% ipython --no-banner

In [1]: import numpy as np

In [2]: np.set_printoptions(precision=3, suppress=True, linewidth=160, sign=" ")

In [3]: m1 = np.load("w.npy")

In [4]: m1
Out[4]: 
array([[ 1., -4., -7., -4.],
       [ 0., -3., -9., -6.],
       [ 0.,  6., 12.,  6.],
       [ 0., -6., -9., -3.]])

In [5]: np.linalg.matrix_rank(m1, rtol=0.1)
Out[5]: np.int64(2)

In [6]: round(np.linalg.norm(m1, 2) / np.linalg.norm(m1), 3)
Out[6]: np.float64(0.991)

In [7]: left, s, vt = np.linalg.svd(m1)

In [8]: evecs = vt[:(s > 1e-8).sum()]

In [9]: rng = np.random.default_rng(33488)

In [10]: vec = m1[3] + 4 * m1[0] + rng.integers(2) * np.eye(4)[0]

In [11]: vec
Out[11]: array([  5., -22., -37., -19.])

In [12]: np.round(np.linalg.norm(vec - evecs.T @ evecs @ vec), 3)
Out[12]: np.float64(0.5)

In [13]: left, s, vt = np.linalg.svd(m1)

In [14]: np.argmax(s[:-1] / (s[1:] + 1e-6)) + 1
Out[14]: np.int64(3)

In [15]: s.round(3) + 0
Out[15]: array([ 23.235,   3.   ,   1.065,   0.   ])

In [16]: other = left[:, :3] @ np.diag(s[:3]) @ vt[:3]

In [17]: round(float(np.linalg.norm(m1 - other) / np.linalg.norm(m1)), 3)
Out[17]: 0.0

In [18]: np.linalg.matrix_rank(m1, rtol=0.05)
Out[18]: np.int64(2)

In [19]: other.round(3) + 0
Out[19]: 
array([[ 1., -4., -7., -4.],
       [ 0., -3., -9., -6.],
       [ 0.,  6., 12.,  6.],
       [ 0., -6., -9., -3.]])

In [20]: np.linalg.matrix_rank(other)
Out[20]: np.int64(3)

In [21]: round(np.abs(m1 - other).max(), 3)
Out[21]: np.float64(0.0)

In [22]: r = np.linalg.matrix_rank(m1)

In [23]: r
Out[23]: np.int64(3)

In [24]: null = np.linalg.svd(m1)[2][r:].T

In [25]: null @ null.T
Out[25]: 
array([[ 0.25,  0.25, -0.25,  0.25],
       [ 0.25,  0.25, -0.25,  0.25],
       [-0.25, -0.25,  0.25, -0.25],
       [ 0.25,  0.25, -0.25,  0.25]])

In [26]: [int(np.linalg.matrix_rank(m1[:i])) for i in range(1, len(m1) + 1)]
Out[26]: [1, 2, 3, 3]

In [27]: np.allclose(m1 @ null, 0)
Out[27]: True

In [28]: [int(np.linalg.matrix_rank(np.delete(m1, i, axis=0))) for i in range(4)]
Out[28]: [2, 3, 3, 3]

In [29]: np.round(m1 @ null, 3) + 0
Out[29]: 
array([[ 0.],
       [ 0.],
       [ 0.],
       [ 0.]])
